$ ipython --no-banner

In [1]: import numpy as np

In [2]: np.set_printoptions(precision=2, suppress=True, linewidth=140, legacy="1.25")

In [3]: def rd(a):
   ...:     return np.round(a, 2) + 0
   ...: 

In [4]: J = np.load("out14.npy")

In [5]: J
Out[5]: 
array([[0, 0, 0, 0],
       [0, 0, 0, 0],
       [0, 0, 0, 1],
       [0, 0, 1, 0]])

In [6]: np.linalg.lstsq(J[:-1].T, J[-1])[2]
Out[6]: 1

In [7]: np.allclose(J[:-1].T @ np.linalg.lstsq(J[:-1].T, J[-1])[0], J[-1])
Out[7]: False

In [8]: print(rd(J @ np.linalg.pinv(J) @ J))
[[0. 0. 0. 0.]
 [0. 0. 0. 0.]
 [0. 0. 0. 1.]
 [0. 0. 1. 0.]]

In [9]: np.unique(J.round(6), axis=0).shape
Out[9]: (3, 4)

In [10]: U, sig, vt = np.linalg.svd(J)

In [11]: np.argmax(sig[:-1] / (sig[1:] + 1e-6)) + 1
Out[11]: 2

In [12]: M2 = U[:, :2] @ np.diag(sig[:2]) @ vt[:2]

In [13]: np.linalg.matrix_rank(M2)
Out[13]: 2

In [14]: rd(np.linalg.norm(J - M2, 2)), sig[2]
Out[14]: (0.0, 0.0)

In [15]: M2
Out[15]: 
array([[0., 0., 0., 0.],
       [0., 0., 0., 0.],
       [0., 0., 0., 1.],
       [0., 0., 1., 0.]])

In [16]: rd(np.linalg.norm(J - M2) / np.linalg.norm(J))
Out[16]: 0.0

In [17]: print(np.abs(J - M2).max())
0.0

In [18]: print(np.linalg.matrix_rank(J, rtol=0.05))
2

In [19]: U, sig, vt = np.linalg.svd(J)

In [20]: evecs = vt[:(sig > 1e-8).sum()]

In [21]: rng = np.random.default_rng(89412)

In [22]: vec = J[0] + 5 * J[3] + rng.integers(2) * np.eye(4)[0]

In [23]: vec
Out[23]: array([0., 0., 5., 0.])

In [24]: evecs.T @ evecs
Out[24]: 
array([[0., 0., 0., 0.],
       [0., 0., 0., 0.],
       [0., 0., 1., 0.],
       [0., 0., 0., 1.]])

In [25]: rd(np.linalg.norm(vec - evecs.T @ evecs @ vec))
Out[25]: 0.0
